In [1]: import numpy as np

In [2]: np.set_printoptions(suppress=True, linewidth=200)

In [3]: m1 = np.load("arr.npy")

In [4]: m1
Out[4]: 
array([[ 1,  0,  4,  0, 12],
       [10,  0,  0,  9,  0],
       [ 1,  0,  0,  0,  0],
       [ 7,  0,  2,  1,  0],
       [14,  3,  0,  0,  6],
       [14,  0,  0,  0,  0],
       [ 1,  0,  3,  0,  8],
       [ 5,  6,  0,  0,  6],
       [ 0,  6,  0,  0,  8],
       [11,  0,  4,  7,  0],
       [19, 11,  0,  0,  1],
       [ 1,  0,  0,  0,  0],
       [ 1,  0,  1,  8,  0],
       [ 0,  0,  0,  0,  0],
       [ 1,  0,  0,  0,  4],
       [ 5,  0,  7,  0, 15],
       [ 0,  0,  0,  0,  0],
       [ 6,  0,  0,  9,  0],
       [ 6,  0,  0,  0,  0],
       [ 4,  1,  0,  0,  0],
       [19,  0,  0,  9,  0],
       [ 2, 15,  0,  0,  0],
       [23,  0,  0,  2,  0],
       [ 0,  0,  0,  0, 12],
       [ 6,  0,  4,  8,  7],
       [ 0,  0,  0,  7,  0],
       [ 9,  0,  3,  3,  2],
       [ 4,  0,  0,  0,  5],
       [ 6,  0,  0,  0,  0],
       [20,  0,  7,  4,  0],
       [21,  2,  0,  0,  5],
       [19,  0,  0,  3,  0],
       [10,  0,  6,  0, 13],
       [ 1,  1,  1,  2, 10]])

In [5]: P = m1 @ np.linalg.solve(m1.T @ m1, m1.T)

In [6]: np.allclose(P @ P, P)
Out[6]: True

In [7]: np.linalg.matrix_rank(np.eye(34) - P)
Out[7]: np.int64(29)

In [8]: t3 = np.stack([m1, 2 * m1, m1[::-1]])

In [9]: t3.shape
Out[9]: (3, 34, 5)

In [10]: np.round(np.linalg.norm(t3, axis=(1, 2)), 2)
Out[10]: array([ 76.07, 152.13,  76.07])

In [11]: np.linalg.matrix_rank(t3)
Out[11]: array([5, 5, 5])

In [12]: Xc = m1 - m1.mean(axis=0)

In [13]: V = np.linalg.svd(Xc)[2][:1]

In [14]: out = Xc - Xc @ V.T @ V

In [15]: np.linalg.norm(out, axis=1).round(6).argmax()
Out[15]: np.int64(21)

In [16]: np.round(np.diag(V.T @ V), 2) + 0
Out[16]: array([0.92, 0.  , 0.  , 0.01, 0.06])

In [17]: out = np.array([[3, 2, 4], [5, 2, 5], [0, 3, 5]])

In [18]: E = np.triu(out)

In [19]: E
Out[19]: 
array([[3, 2, 4],
       [0, 2, 5],
       [0, 0, 5]])

In [20]: q, r_ = np.linalg.qr(E)

In [21]: q.T @ q
Out[21]: 
array([[1., 0., 0.],
       [0., 1., 0.],
       [0., 0., 1.]])

In [22]: rng = np.random.default_rng(422)

In [23]: labels = rng.permutation(3)

In [24]: out = E[:, labels] * rng.choice([-1, 1], 3)

In [25]: out
Out[25]: 
array([[-3,  4,  2],
       [ 0,  5,  2],
       [ 0,  5,  0]])

In [26]: left, _, VT = np.linalg.svd(E.T @ out)

In [27]: np.round(left @ VT, 2) + 0
Out[27]: 
array([[-1.,  0.,  0.],
       [ 0.,  0.,  1.],
       [ 0.,  1.,  0.]])

In [28]: np.round(np.linalg.lstsq(E, out)[0], 2) + 0
Out[28]: 
array([[-1.,  0.,  0.],
       [ 0.,  0.,  1.],
       [ 0.,  1.,  0.]])

In [29]: J = np.diag(np.array([-3, -1, -2]))

In [30]: J
Out[30]: 
array([[-3,  0,  0],
       [ 0, -1,  0],
       [ 0,  0, -2]])

In [31]: out = np.array([[-4, 2, 5], [1, -1, 0]])

In [32]: Z = np.kron(out, J)

In [33]: np.round(np.linalg.norm(Z, 2), 2), round(float(np.linalg.norm(out, 2) * np.linalg.norm(J, 2)), 2)
Out[33]: (np.float64(20.31), 20.31)

In [34]: Z.shape
Out[34]: (6, 9)

In [35]: np.round(np.linalg.det(J), 2)
Out[35]: np.float64(-6.0)

In [36]: np.flatnonzero(np.linalg.matrix_power((J != 0) + (J.T != 0) + np.eye(3), 3)[2])
Out[36]: array([2])

In [37]: np.round(np.linalg.svd(J, compute_uv=False), 2)
Out[37]: array([3., 2., 1.])

In [38]: np.round(np.linalg.norm(J, axis=0), 2)
Out[38]: array([3., 1., 2.])

In [39]: np.round(np.linalg.norm(J[1] - J[0]), 2)
Out[39]: np.float64(3.16)

In [40]: np.round(np.linalg.norm(J, axis=1), 2)
Out[40]: array([3., 1., 2.])

In [41]: np.linalg.norm(J, axis=1).argmax()
Out[41]: np.int64(0)

In [42]: np.round(np.linalg.norm(J[1], 1), 2), round(np.linalg.norm(J[1], np.inf), 2)
Out[42]: (np.float64(1.0), np.float64(1.0))

In [43]: out = np.array([[0], [1], [4], [0]])

In [44]: Z = np.array([[-2, -2, 1, -2, 3, 0]])

In [45]: mat = out @ Z

In [46]: mat
Out[46]: 
array([[ 0,  0,  0,  0,  0,  0],
       [-2, -2,  1, -2,  3,  0],
       [-8, -8,  4, -8, 12,  0],
       [ 0,  0,  0,  0,  0,  0]])

In [47]: np.linalg.matrix_rank(mat, rtol=0.1)
Out[47]: np.int64(1)

In [48]: [round(float(x), 2) for x in np.linalg.svd(mat, compute_uv=False)[:3]]
Out[48]: [19.34, 0.0, 0.0]

In [49]: np.linalg.cond(mat) > 100
Out[49]: np.True_

In [50]: vec = np.array([5, 1, 1])

In [51]: y = J @ vec

In [52]: y
Out[52]: array([-15,  -1,  -2])

In [53]: np.round(np.linalg.solve(J.T, J[0]), 2)
Out[53]: array([ 1., -0., -0.])

In [54]: np.round(np.linalg.solve(J, J[:, 1]), 2)
Out[54]: array([-0.,  1., -0.])

In [55]: feats = np.load("x.npy")

In [56]: feats
Out[56]: 
array([[5., 1., 1., 1., 1., 1.],
       [1., 5., 1., 1., 1., 1.],
       [1., 1., 5., 1., 1., 1.],
       [1., 1., 1., 5., 1., 1.],
       [1., 1., 1., 1., 5., 1.],
       [1., 1., 1., 1., 1., 5.]])

In [57]: labels = rng.permutation(6)

In [58]: labels
Out[58]: array([5, 0, 4, 3, 1, 2])

In [59]: out = feats[labels][:, labels]

In [60]: np.round(np.sort(np.abs(np.linalg.eigvals(out))), 2)
Out[60]: array([ 4.,  4.,  4.,  4.,  4., 10.])

In [61]: out
Out[61]: 
array([[5., 1., 1., 1., 1., 1.],
       [1., 5., 1., 1., 1., 1.],
       [1., 1., 5., 1., 1., 1.],
       [1., 1., 1., 5., 1., 1.],
       [1., 1., 1., 1., 5., 1.],
       [1., 1., 1., 1., 1., 5.]])

In [62]: np.trace(out)
Out[62]: np.float64(30.0)

In [63]: evals, V = np.linalg.eigh(feats)

In [64]: np.round(np.linalg.eigvalsh(feats @ feats), 2)
Out[64]: array([ 16.,  16.,  16.,  16.,  16., 100.])

In [65]: np.round(V.T @ V, 2) + 0
Out[65]: 
array([[1., 0., 0., 0., 0., 0.],
       [0., 1., 0., 0., 0., 0.],
       [0., 0., 1., 0., 0., 0.],
       [0., 0., 0., 1., 0., 0.],
       [0., 0., 0., 0., 1., 0.],
       [0., 0., 0., 0., 0., 1.]])

In [66]: np.round(np.linalg.eigvalsh(feats + 3 * np.eye(6)), 2)
Out[66]: array([ 7.,  7.,  7.,  7.,  7., 13.])

In [67]: u = np.array([6, 2, 7])

In [68]: np.correlate(feats[4], feats[3], "full")
Out[68]: array([ 1.,  2.,  7.,  8., 13., 14., 29., 12.,  7.,  6.,  1.])

In [69]: np.cross(feats[4, :3], feats[3, :3])
Out[69]: array([0., 0., 0.])

In [70]: np.convolve(feats[4], u)
Out[70]: array([ 6.,  8., 15., 15., 39., 23., 37.,  7.])

In [71]: data = np.array([[1, -2, -1, 1, 0, 3, 2],
    ...:     [-2, 80, -2, -2, 2, 3, 3],
    ...:     [2, 3, 43, 0, -2, -2, 1],
    ...:     [1, 2, -2, -60, -2, -3, -1],
    ...:     [-3, -2, -3, 0, -60, 1, 1],
    ...:     [2, -2, 0, -2, -1, -17, 0],
    ...:     [3, 3, 0, 0, -2, 0, 59]])

In [72]: out = data / np.linalg.norm(data, axis=1, keepdims=True)

In [73]: C2 = out @ out.T

In [74]: (C2 - 2 * np.eye(7)).round(6).argmax(axis=1)
Out[74]: array([6, 6, 5, 5, 6, 3, 0])

In [75]: np.round(np.degrees(np.arccos(np.clip(C2[4, 6], -1, 1))), 2)
Out[75]: np.float64(87.36)

In [76]: Xc = (m1 - m1.mean(axis=0)) / m1.std(axis=0)

In [77]: np.argwhere(np.abs(Xc) > 2)
Out[77]: 
array([[ 1,  3],
       [10,  1],
       [15,  2],
       [15,  4],
       [17,  3],
       [20,  3],
       [21,  1],
       [22,  0],
       [29,  2],
       [32,  2],
       [32,  4]])

In [78]: np.round(Xc.std(axis=0), 2)
Out[78]: array([1., 1., 1., 1., 1.])

In [79]: beta = np.linalg.lstsq(np.delete(Xc, 0, axis=1), Xc[:, 0])[0]

In [80]: beta.round(2)
Out[80]: array([ 0.11,  0.27,  0.08, -0.34])

In [81]: np.abs(beta).argmax()
Out[81]: np.int64(3)

In [82]: vec = np.array([2, -2, 0, 0, 3, 0, 3])

In [83]: h = np.maximum(data @ vec, 0)

In [84]: np.maximum(data @ vec, 0) - np.maximum(-data @ vec, 0)
Out[84]: array([  12, -149,   -5,  -11, -179,    5,  171])

In [85]: np.round(np.tanh(data @ vec), 2)
Out[85]: array([ 1., -1., -1., -1., -1.,  1.,  1.])

In [86]: h
Out[86]: array([ 12,   0,   0,   0,   0,   5, 171])

In [87]: np.flatnonzero(h > 1e-9)
Out[87]: array([0, 5, 6])

In [88]: np.maximum(data @ (3 * vec), 0)
Out[88]: array([ 36,   0,   0,   0,   0,  15, 513])

In [89]: q, r_ = np.linalg.qr(data)

In [90]: np.round(abs(r_[0, 0]), 2), np.round(np.linalg.norm(data[:, 0]), 2)
Out[90]: (np.float64(5.66), np.float64(5.66))

In [91]: np.trace(q @ q.T)
Out[91]: np.float64(7.0)

In [92]: np.round(q @ r_, 2) + 0
Out[92]: 
array([[  1.,  -2.,  -1.,   1.,   0.,   3.,   2.],
       [ -2.,  80.,  -2.,  -2.,   2.,   3.,   3.],
       [  2.,   3.,  43.,   0.,  -2.,  -2.,   1.],
       [  1.,   2.,  -2., -60.,  -2.,  -3.,  -1.],
       [ -3.,  -2.,  -3.,   0., -60.,   1.,   1.],
       [  2.,  -2.,   0.,  -2.,  -1., -17.,   0.],
       [  3.,   3.,   0.,   0.,  -2.,   0.,  59.]])

In [93]: np.allclose(r_.T @ r_, data.T @ data)
Out[93]: True

In [94]: q.shape, r_.shape
Out[94]: ((7, 7), (7, 7))

In [95]: F = np.diag(np.array([2, -1, 2, -1, 1, -1, 0, 0])) + -1 * np.eye(8, k=1) + -1 * np.eye(8, k=-1)

In [96]: F
Out[96]: 
array([[ 2., -1.,  0.,  0.,  0.,  0.,  0.,  0.],
       [-1., -1., -1.,  0.,  0.,  0.,  0.,  0.],
       [ 0., -1.,  2., -1.,  0.,  0.,  0.,  0.],
       [ 0.,  0., -1., -1., -1.,  0.,  0.,  0.],
       [ 0.,  0.,  0., -1.,  1., -1.,  0.,  0.],
       [ 0.,  0.,  0.,  0., -1., -1., -1.,  0.],
       [ 0.,  0.,  0.,  0.,  0., -1.,  0., -1.],
       [ 0.,  0.,  0.,  0.,  0.,  0., -1.,  0.]])

In [97]: u = np.array([3, 3, 1])

In [98]: np.polyval(u, F[0])
Out[98]: array([19.,  1.,  1.,  1.,  1.,  1.,  1.,  1.])

In [99]: np.array([np.convolve(row, u, "same") for row in F])
Out[99]: 
array([[ 3., -1., -1.,  0.,  0.,  0.,  0.,  0.],
       [-6., -7., -4., -1.,  0.,  0.,  0.,  0.],
       [-3.,  3.,  2., -1., -1.,  0.,  0.,  0.],
       [ 0., -3., -6., -7., -4., -1.,  0.,  0.],
       [ 0.,  0., -3.,  0., -1., -2., -1.,  0.],
       [ 0.,  0.,  0., -3., -6., -7., -4., -1.],
       [ 0.,  0.,  0.,  0., -3., -3., -4., -3.],
       [ 0.,  0.,  0.,  0.,  0., -3., -3., -1.]])

In [100]: np.cross(F[0, :3], F[6, :3])
Out[100]: array([-0.,  0.,  0.])

In [101]: np.convolve(F[0], u)
Out[101]: array([ 6.,  3., -1., -1.,  0.,  0.,  0.,  0.,  0.,  0.])

In [102]: evals, V = np.linalg.eigh(F)

In [103]: np.round(V.T @ V, 2) + 0
Out[103]: 
array([[1., 0., 0., 0., 0., 0., 0., 0.],
       [0., 1., 0., 0., 0., 0., 0., 0.],
       [0., 0., 1., 0., 0., 0., 0., 0.],
       [0., 0., 0., 1., 0., 0., 0., 0.],
       [0., 0., 0., 0., 1., 0., 0., 0.],
       [0., 0., 0., 0., 0., 1., 0., 0.],
       [0., 0., 0., 0., 0., 0., 1., 0.],
       [0., 0., 0., 0., 0., 0., 0., 1.]])

In [104]: np.unique(evals.round(6) + 0, return_counts=True)[1]
Out[104]: array([1, 1, 1, 1, 1, 1, 1, 1])

In [105]: np.round(np.linalg.svd(F, compute_uv=False), 2)
Out[105]: array([2.74, 2.17, 2.13, 1.73, 1.73, 1.32, 1.09, 0.55])

In [106]: (evals > 1e-8).sum(), (evals < -1e-8).sum()
Out[106]: (np.int64(4), np.int64(4))

In [107]: np.round(V.T @ F @ V, 2) + 0
Out[107]: 
array([[-2.13,  0.  ,  0.  ,  0.  ,  0.  ,  0.  ,  0.  ,  0.  ],
       [ 0.  , -1.73,  0.  ,  0.  ,  0.  ,  0.  ,  0.  ,  0.  ],
       [ 0.  ,  0.  , -1.32,  0.  ,  0.  ,  0.  ,  0.  ,  0.  ],
       [ 0.  ,  0.  ,  0.  , -0.55,  0.  ,  0.  ,  0.  ,  0.  ],
       [ 0.  ,  0.  ,  0.  ,  0.  ,  1.09,  0.  ,  0.  ,  0.  ],
       [ 0.  ,  0.  ,  0.  ,  0.  ,  0.  ,  1.73,  0.  ,  0.  ],
       [ 0.  ,  0.  ,  0.  ,  0.  ,  0.  ,  0.  ,  2.17,  0.  ],
       [ 0.  ,  0.  ,  0.  ,  0.  ,  0.  ,  0.  ,  0.  ,  2.74]])
